$ python -q
>>> import numpy as np
>>> np.set_printoptions(precision=2, suppress=True, linewidth=140)
>>> def tidy(a):
...     return np.round(a, 2) + 0
... 
>>> M = np.load("sample12.npy")
>>> tidy(M)
array([[-0.35,  0.74, -1.26, -1.09, -2.49,  1.99,  1.56],
       [ 1.76, -2.24,  0.88,  1.32, -0.63, -0.11,  2.23],
       [ 2.11, -0.52, -2.19, -1.67, -0.38, -1.81, -0.52],
       [ 0.18, -2.42, -0.51, -0.71,  0.79,  2.47, -1.61],
       [ 2.46,  1.52,  0.66,  1.39, -1.06,  1.07, -1.73],
       [ 1.23,  0.76,  2.2 , -2.65,  1.04,  0.54,  0.81],
       [ 0.88,  1.18, -1.82,  0.9 ,  2.54,  1.1 ,  1.44]])
>>> T = np.stack([M, 2 * M, M[::-1]])
>>> tidy(np.linalg.norm(T, axis=(1, 2)))
array([10.58, 21.17, 10.58])
>>> tidy(np.einsum("bij,cij->bc", T, T))
array([[112., 224.,  16.],
       [224., 448.,  32.],
       [ 16.,  32., 112.]])
>>> np.linalg.matrix_rank(M)
np.int64(7)
>>> tidy(M.sum(axis=1))
array([-0.9 ,  3.21, -4.99, -1.81,  4.31,  3.94,  6.21])
>>> np.count_nonzero(M)
np.int64(49)
>>> tidy(M.sum(axis=0))
array([ 8.25, -0.98, -2.04, -2.51, -0.19,  5.26,  2.18])
>>> tidy(np.linalg.norm(M) ** 2 / np.linalg.norm(M, 2) ** 2)
np.float64(7.0)
>>> tidy(M[2] @ M[1])
np.float64(0.0)
>>> tidy(np.linalg.norm(M, 1)), tidy(np.linalg.norm(M, np.inf))
(np.float64(9.91), np.float64(9.89))
>>> tidy(M.T @ M)
array([[16.,  0.,  0.,  0.,  0.,  0.,  0.],
       [ 0., 16.,  0.,  0.,  0.,  0.,  0.],
       [ 0.,  0., 16.,  0.,  0.,  0.,  0.],
       [ 0.,  0.,  0., 16.,  0.,  0.,  0.],
       [ 0.,  0.,  0.,  0., 16.,  0.,  0.],
       [ 0.,  0.,  0.,  0.,  0., 16.,  0.],
       [ 0.,  0.,  0.,  0.,  0.,  0., 16.]])
>>> tidy(M[:, 2] @ M[:, 4])
np.float64(0.0)
>>> tidy(M @ M.T)
array([[16.,  0.,  0.,  0.,  0.,  0.,  0.],
       [ 0., 16.,  0.,  0.,  0.,  0.,  0.],
       [ 0.,  0., 16.,  0.,  0.,  0.,  0.],
       [ 0.,  0.,  0., 16.,  0.,  0.,  0.],
       [ 0.,  0.,  0.,  0., 16.,  0.,  0.],
       [ 0.,  0.,  0.,  0.,  0., 16.,  0.],
       [ 0.,  0.,  0.,  0.,  0.,  0., 16.]])
>>> tidy(np.linalg.svd(M, compute_uv=False))
array([4., 4., 4., 4., 4., 4., 4.])
>>> tidy(np.linalg.norm(M, axis=0))
array([4., 4., 4., 4., 4., 4., 4.])
>>> F = np.load("arr.npy")
>>> F
array([[ 4,  1, -2, -4, -1,  1],
       [ 1,  0,  0, -3, -4,  1],
       [-2,  0,  4,  0, -2,  0],
       [-4, -3,  0, -4,  0,  3],
       [-1, -4, -2,  0,  4, -3],
       [ 1,  1,  0,  3, -3, -4]])
>>> [round(float(np.linalg.det(F[:i, :i])), 2) + 0 for i in range(1, 7)]
[4.0, -1.0, -4.0, 4.0, 924.0, -1948.0]
>>> try:
...     np.linalg.cholesky(F)
... except np.linalg.LinAlgError as e:
...     print(e)
... 
Matrix is not positive definite
>>> tidy(np.linalg.eigvalsh(F).min())
np.float64(-8.87)
